$ ipython --no-banner

In [1]: import numpy as np

In [2]: from numpy import linalg as LA

In [3]: np.set_printoptions(suppress=True, linewidth=120)

In [4]: feats = np.load("w.npy")

In [5]: feats
Out[5]: 
array([[4, 0, 2, 4],
       [0, 0, 0, 0],
       [2, 0, 1, 2],
       [4, 0, 2, 4]])

In [6]: # symmetric

In [7]: round(float(LA.det(2 * feats)), 1), round(float(LA.det(feats)), 1)
Out[7]: (0.0, 0.0)

In [8]: np.einsum("ij,ji->", feats, feats)
Out[8]: np.int64(81)

In [9]: np.kron(np.eye(2, dtype=int), feats)
Out[9]: 
array([[4, 0, 2, 4, 0, 0, 0, 0],
       [0, 0, 0, 0, 0, 0, 0, 0],
       [2, 0, 1, 2, 0, 0, 0, 0],
       [4, 0, 2, 4, 0, 0, 0, 0],
       [0, 0, 0, 0, 4, 0, 2, 4],
       [0, 0, 0, 0, 0, 0, 0, 0],
       [0, 0, 0, 0, 2, 0, 1, 2],
       [0, 0, 0, 0, 4, 0, 2, 4]])

In [10]: proj = np.triu(np.array([[1, 3, 4, 1], [0, 4, 2, 3], [0, 4, 1, 4], [4, 5, 2, 4]]), 1) + np.eye(4)

In [11]: A2 = proj @ feats @ LA.inv(proj)

In [12]: LA.matrix_rank(A2)
Out[12]: np.int64(1)

In [13]: proj @ feats - feats @ proj
Out[13]: 
array([[ 12., -12., -10.,   0.],
       [ 16.,   0.,   8.,  16.],
       [ 16.,  -6.,   0.,  10.],
       [  0., -12., -16., -12.]])

In [14]: np.trace(A2), np.trace(feats)
Out[14]: (np.float64(9.0), np.int64(9))

In [15]: rng = np.random.default_rng(1919)

In [16]: lab = rng.permutation(4)

In [17]: lab
Out[17]: array([3, 0, 1, 2])

In [18]: A2 = feats[lab][:, lab]

In [19]: np.round(np.sort(np.abs(LA.eigvals(A2))), 1) + 0
Out[19]: array([0., 0., 0., 9.])

In [20]: np.diag(A2)
Out[20]: array([4, 4, 0, 1])
